$ python -q
>>> import numpy as np
>>> np.set_printoptions(precision=2, suppress=True, linewidth=120)
>>> feats = np.load("m.npy")
>>> feats
array([[  7.17,   7.24,  -9.35,   9.35,  11.01],
       [  5.19,   2.16, -10.27,  10.27,  12.56],
       [ -6.73, -17.4 ,  -3.3 ,   3.3 ,   5.48],
       [  2.8 ,  -3.03, -10.32,  10.32,  13.04],
       [ -8.31, -10.82,   8.07,  -8.07,  -9.14],
       [ -7.6 ,  -8.5 ,   8.97,  -8.97, -10.44],
       [ -5.2 ,  -2.19,  10.26, -10.26, -12.55],
       [ -7.86,  -9.3 ,   8.69,  -8.69, -10.03],
       [ -4.89, -15.55,  -5.71,   5.71,   8.32],
       [ -8.25, -18.11,  -0.37,   0.37,   1.9 ],
       [  5.91,   3.91, -10.05,  10.05,  12.15],
       [  2.63,  -3.39, -10.29,  10.29,  13.03],
       [ -9.2 , -15.14,   5.34,  -5.34,  -5.41],
       [  1.04,  10.06,   8.89,  -8.89, -11.82],
       [  2.47,  12.3 ,   7.93,  -7.93, -10.81],
       [ -3.87, -14.27,  -6.74,   6.74,   9.5 ]])
>>> T = np.stack([feats, -3 * feats, feats[::-1]])
>>> np.einsum("bij,cij->bc", T, T)
array([[  6400.  , -19200.  ,  -2459.78],
       [-19200.  ,  57600.  ,   7379.35],
       [ -2459.78,   7379.35,   6400.  ]])
>>> T.shape
(3, 16, 5)
>>> np.linalg.norm(T, axis=(1, 2))
array([ 80., 240.,  80.])
>>> Uu, sig, vt = np.linalg.svd(feats)
>>> evecs = vt[:(sig > 1e-8).sum()]
>>> rng = np.random.default_rng(641399)
>>> x = feats[13] + 5 * feats[11] + rng.integers(2) * np.eye(5)[0]
>>> x
array([ 14.18,  -6.88, -42.57,  42.57,  53.34])
>>> np.allclose(evecs.T @ evecs @ x, x)
True
>>> np.linalg.matrix_rank(np.vstack([feats, x]))
np.int64(2)
>>> round(float(np.linalg.norm(x - evecs.T @ evecs @ x)), 2)
0.0
>>> np.diag(evecs.T @ evecs)
array([0.21, 0.82, 0.27, 0.27, 0.43])
>>> Uu, sig, vt = np.linalg.svd(feats)
>>> sig.round(2) + 0
array([63.61, 48.52,  0.  ,  0.  ,  0.  ])
>>> np.argmax(sig[:-1] / (sig[1:] + 1e-6)) + 1
np.int64(2)
>>> Y = Uu[:, :2] @ np.diag(sig[:2]) @ vt[:2]
>>> round(float(np.linalg.norm(feats - Y, 2)), 2), np.round(sig[2], 2)
(0.0, np.float64(0.0))
>>> np.linalg.matrix_rank(feats, rtol=0.05)
np.int64(2)
>>> Y
array([[  7.17,   7.24,  -9.35,   9.35,  11.01],
       [  5.19,   2.16, -10.27,  10.27,  12.56],
       [ -6.73, -17.4 ,  -3.3 ,   3.3 ,   5.48],
       [  2.8 ,  -3.03, -10.32,  10.32,  13.04],
       [ -8.31, -10.82,   8.07,  -8.07,  -9.14],
       [ -7.6 ,  -8.5 ,   8.97,  -8.97, -10.44],
       [ -5.2 ,  -2.19,  10.26, -10.26, -12.55],
       [ -7.86,  -9.3 ,   8.69,  -8.69, -10.03],
       [ -4.89, -15.55,  -5.71,   5.71,   8.32],
       [ -8.25, -18.11,  -0.37,   0.37,   1.9 ],
       [  5.91,   3.91, -10.05,  10.05,  12.15],
       [  2.63,  -3.39, -10.29,  10.29,  13.03],
       [ -9.2 , -15.14,   5.34,  -5.34,  -5.41],
       [  1.04,  10.06,   8.89,  -8.89, -11.82],
       [  2.47,  12.3 ,   7.93,  -7.93, -10.81],
       [ -3.87, -14.27,  -6.74,   6.74,   9.5 ]])
>>> cen = feats - feats.mean(axis=0)
>>> Uu, sig, vt = np.linalg.svd(cen, full_matrices=False)
>>> np.linalg.matrix_rank(cen)
np.int64(2)
>>> np.abs(Uu[:, 0]).argmax()
np.int64(6)
>>> np.round((sig ** 2).sum() ** 2 / (sig ** 4).sum(), 2)
np.float64(1.75)
>>> np.round(sig ** 2 / (sig ** 2).sum(), 2) + 0
array([0.69, 0.31, 0.  , 0.  , 0.  ])
>>> np.searchsorted(np.cumsum(sig ** 2) / (sig ** 2).sum(), 0.9) + 1
np.int64(2)
>>> (np.sign(Uu[:, 0]) == np.sign(Uu[0, 0])).astype(int)
array([1, 1, 1, 1, 0, 0, 0, 0, 1, 0, 1, 1, 0, 0, 0, 1])
>>> C2 = feats.T @ feats
>>> np.round(np.linalg.svd(feats, compute_uv=False) ** 2, 2) + 0
array([4045.66, 2354.34,    0.  ,    0.  ,    0.  ])
>>> C2
array([[  588.05,   885.93,  -433.77,   433.77,   467.  ],
       [  885.93,  1931.6 ,    25.33,   -25.33,  -185.94],
       [ -433.77,    25.33,  1091.97, -1091.97, -1356.07],
       [  433.77,   -25.33, -1091.97,  1091.97,  1356.07],
       [  467.  ,  -185.94, -1356.07,  1356.07,  1696.4 ]])
>>> np.diag(C2)
array([ 588.05, 1931.6 , 1091.97, 1091.97, 1696.4 ])
>>> data = np.load("test8.npy")
>>> data
array([[ 0.01,  6.02, -5.1 ],
       [-0.05,  5.97, -5.08],
       [ 0.  ,  5.95, -5.02],
       [-0.07,  6.09, -4.94],
       [-0.13,  6.07, -5.05],
       [-5.06,  9.04,  0.98],
       [-5.01,  9.02,  0.93],
       [-4.98,  9.1 ,  0.92],
       [-4.97,  9.07,  0.91],
       [-5.07,  8.99,  1.01]])
>>> lab = data[:, 1] > np.median(data[:, 1])
>>> r0 = data[lab].mean(axis=0) - data[~lab].mean(axis=0)
>>> lab.astype(int)
array([0, 0, 0, 0, 0, 1, 1, 1, 1, 1])
>>> Y = np.c_[data[:, :2] @ np.array([[3, 1], [0, 0]]), np.array([2, -2, -1, 1, -2, -3, 3, -2, 1, 2])]
>>> Y
array([[  0.03,   0.01,   2.  ],
       [ -0.15,  -0.05,  -2.  ],
       [  0.  ,   0.  ,  -1.  ],
       [ -0.21,  -0.07,   1.  ],
       [ -0.39,  -0.13,  -2.  ],
       [-15.18,  -5.06,  -3.  ],
       [-15.03,  -5.01,   3.  ],
       [-14.94,  -4.98,  -2.  ],
       [-14.91,  -4.97,   1.  ],
       [-15.21,  -5.07,   2.  ]])
>>> np.linalg.norm(np.linalg.qr(data)[0].T @ Y, axis=0) ** 2 / ((Y ** 2).sum(axis=0) + 1e-12)
array([1.  , 1.  , 0.08])
>>> np.round(np.linalg.lstsq(data, Y[:, 0])[0], 2) + 0
array([3., 0., 0.])
>>> np.linalg.matrix_rank(np.c_[data, Y])
np.int64(4)
>>> W2 = data[[0, 9]].astype(float)
>>> for _ in range(7):
...     lab = np.linalg.norm(data[:, None] - W2, axis=-1).argmin(axis=1)
...     W2 = np.array([data[lab == j].mean(axis=0) for j in range(2)])
... 
>>> lab
array([0, 0, 0, 0, 0, 1, 1, 1, 1, 1])
>>> W2
array([[-0.05,  6.02, -5.04],
       [-5.02,  9.04,  0.95]])
>>> x = np.array([2, 1, 0])
>>> W2 @ np.ones(3)
array([0.93, 4.98])
>>> np.einsum("ij,j->i", W2, x)
array([ 5.92, -0.99])
>>> W2 * x
array([[ -0.1 ,   6.02,  -0.  ],
       [-10.04,   9.04,   0.  ]])
>>> np.sign((W2 @ x).round(6))
array([ 1., -1.])
>>> (W2 * x).sum(axis=1)
array([ 5.92, -0.99])
>>> (W2 @ x).argmax()
np.int64(0)
>>> C2 = np.cov(data, rowvar=False)
>>> np.corrcoef(data.T)
array([[ 1., -1., -1.],
       [-1.,  1.,  1.],
       [-1.,  1.,  1.]])
>>> round(float(np.corrcoef(data[:, 1], data[:, 2])[0, 1]), 2)
1.0
>>> np.median(data, axis=0)
array([-2.55,  7.54, -2.02])
>>> np.argwhere(np.triu(np.abs(np.corrcoef(data.T)) > 0.8, 1))
array([[0, 1],
       [0, 2],
       [1, 2]])
>>> C2.shape
(3, 3)
>>> np.polyfit(data[:, 1], data[:, 2], 1)
array([  1.98, -16.94])
>>> X = np.loadtxt("dump.csv", delimiter=",")
>>> X
array([[-0.78,  1.84,  0.05],
       [-0.78, -0.39,  1.8 ],
       [ 1.66,  0.68,  0.87]])
>>> r0 = np.array([2, -1, 2])
>>> np.array([np.convolve(row, r0, "same") for row in X])
array([[ 4.46, -3.3 ,  3.62],
       [ 0.01,  2.42, -2.57],
       [-0.3 ,  4.39,  0.49]])
>>> np.cross(X[2, :3], X[0, :3])
array([-1.57, -0.77,  3.6 ])
>>> lab = rng.permutation(3)
>>> Y = X[:, lab] * rng.choice([-1, 1], 3)
>>> Y
array([[ 0.78,  0.05,  1.84],
       [ 0.78,  1.8 , -0.39],
       [-1.66,  0.87,  0.68]])
>>> Uu, _, vt = np.linalg.svd(X.T @ Y)
>>> np.round(np.linalg.lstsq(X, Y)[0], 2) + 0
array([[-1.,  0.,  0.],
       [ 0.,  0.,  1.],
       [ 0.,  1.,  0.]])
>>> np.round(Uu @ vt, 2) + 0
array([[-1.,  0.,  0.],
       [ 0.,  0.,  1.],
       [ 0.,  1.,  0.]])
>>> np.kron(np.eye(2, dtype=int), Y)
array([[ 0.78,  0.05,  1.84,  0.  ,  0.  ,  0.  ],
       [ 0.78,  1.8 , -0.39,  0.  ,  0.  , -0.  ],
       [-1.66,  0.87,  0.68, -0.  ,  0.  ,  0.  ],
       [ 0.  ,  0.  ,  0.  ,  0.78,  0.05,  1.84],
       [ 0.  ,  0.  , -0.  ,  0.78,  1.8 , -0.39],
       [-0.  ,  0.  ,  0.  , -1.66,  0.87,  0.68]])
>>> round(float(np.linalg.det(Y.T)), 2)
8.0
>>> np.round(np.linalg.det(2 * Y), 2), round(float(np.linalg.det(Y)), 2)
(np.float64(64.0), 8.0)
>>> round(float(np.einsum("ij,ji->", Y, Y)), 2)
-2.4
>>> J = np.load("block5.npy")
>>> J
array([[-5, -4, -3],
       [-2, -2, -5],
       [-5, -4, -3]])
>>> # row 2 repeats row 0
>>> Y = np.array([[-1, 4], [-2, 1], [1, -5]])
>>> np.einsum("ik,kj->ji", J, Y)
array([[10,  1, 10],
       [-9, 15, -9]])
>>> np.vstack([J, Y.T]).shape
(5, 3)
>>> x = np.array([0, -3, -1])
>>> h = np.maximum(X @ x, 0)
>>> np.flatnonzero(h > 1e-9)
array([], dtype=int64)
>>> np.maximum(X @ x, 0) - np.maximum(-X @ x, 0)
array([-5.57, -0.64, -2.92])
>>> np.tanh(X @ x)
array([-1.  , -0.56, -0.99])
>>> np.maximum(X @ (3 * x), 0)
array([0., 0., 0.])
